$ python3 -q
>>> import numpy as np
>>> np.set_printoptions(precision=2, suppress=True, linewidth=140)
>>> K = np.load("block1.npy")
>>> K
array([[ 3,  4,  5,  6],
       [ 7,  8,  9, 10],
       [11, 12, 13, 14],
       [15, 16, 17, 18],
       [19, 20, 21, 22],
       [23, 24, 25, 26]])
>>> rk = np.linalg.matrix_rank(K)
>>> rk
np.int64(2)
>>> null = np.linalg.svd(K)[2][rk:].T
>>> np.linalg.matrix_rank(K.T @ K), np.linalg.matrix_rank(K @ K.T)
(np.int64(2), np.int64(2))
>>> null @ null.T
array([[ 0.3, -0.4, -0.1,  0.2],
       [-0.4,  0.7, -0.2, -0.1],
       [-0.1, -0.2,  0.7, -0.4],
       [ 0.2, -0.1, -0.4,  0.3]])
>>> null.shape
(4, 2)
>>> np.allclose(K @ null, 0)
True
>>> [int(np.linalg.matrix_rank(K[:i])) for i in range(1, len(K) + 1)]
[1, 2, 2, 2, 2, 2]
>>> mat = np.load("run3.npy")
>>> mat
array([[  3,  -3,  -6,  -3],
       [  8,  -8, -16,  -8],
       [  0,   0,   0,   0],
       [ -9,   9,  18,   9],
       [ -1,   1,   2,   1]])
>>> # looks like rank 1
>>> np.unravel_index(np.abs(mat).argmax(), mat.shape)
(np.int64(3), np.int64(2))
>>> np.linalg.rank(mat)
Traceback (most recent call last):
  File "<python-input-16>", line 1, in <module>
    np.linalg.rank(mat)
    ^^^^^^^^^^^^^^
AttributeError: module 'numpy.linalg' has no attribute 'rank'
>>> np.round(np.linalg.svd(mat, compute_uv=False), 2) + 0
array([32.94,  0.  ,  0.  ,  0.  ])
>>> mat[5]
Traceback (most recent call last):
  File "<python-input-18>", line 1, in <module>
    mat[5]
    ~~~^^^
IndexError: index 5 is out of bounds for axis 0 with size 5
>>> mat.sum(axis=1)
array([ -9, -24,   0,  27,   3])
>>> mat.shape
(5, 4)
>>> mat @ np.linalg.pinv(mat) @ mat
array([[  3.,  -3.,  -6.,  -3.],
       [  8.,  -8., -16.,  -8.],
       [  0.,   0.,   0.,   0.],
       [ -9.,   9.,  18.,   9.],
       [ -1.,   1.,   2.,   1.]])
>>> np.argsort(-np.linalg.norm(mat, axis=0).round(6), kind="stable")[:3]
array([2, 0, 1])
>>> [round(float(x), 2) for x in np.linalg.svd(mat, compute_uv=False)[:3]]
[32.94, 0.0, 0.0]
>>> X = np.load("case17.npy")
>>> X
array([[0, 1, 1],
       [1, 0, 1],
       [1, 1, 0]])
>>> np.trace(X @ X @ X) // 6
np.int64(1)
>>> L = np.diag(X.sum(axis=1)) - X
>>> round(np.linalg.det(L[1:, 1:]))
3
>>> np.round(np.linalg.eigvalsh(L), 2) + 0
array([0., 3., 3.])
>>> np.linalg.matrix_rank(L)
np.int64(2)
>>> (np.linalg.eigvalsh(L) < 1e-8).sum()
np.int64(1)
>>> L @ np.ones(3)
array([0., 0., 0.])
>>> Uu, s, vt = np.linalg.svd(X, full_matrices=False)
>>> np.round(vt @ vt.T, 2) + 0
array([[1., 0., 0.],
       [0., 1., 0.],
       [0., 0., 1.]])
>>> np.round(Uu.T @ X @ vt.T, 2) + 0
array([[2., 0., 0.],
       [0., 1., 0.],
       [0., 0., 1.]])
>>> (s > 1e-8).sum()
np.int64(3)
>>> np.abs(vt[0])
array([0.58, 0.58, 0.58])
>>> np.allclose(Uu * s @ vt, X)
True
>>> x = np.array([7, 3, 5])
>>> y = X @ x
>>> y
array([ 8, 12, 10])
>>> np.linalg.solve(X, -2 * y)
array([-14.,  -6., -10.])
>>> np.linalg.solve(X, y + X[:, 0])
array([8., 3., 5.])
>>> q, Rm = np.linalg.qr(X)
>>> round(abs(Rm[0, 0]), 2), np.round(np.linalg.norm(X[:, 0]), 2)
(np.float64(1.41), np.float64(1.41))
>>> q.shape, Rm.shape
((3, 3), (3, 3))
>>> np.round(np.trace(q @ q.T), 2)
np.float64(3.0)
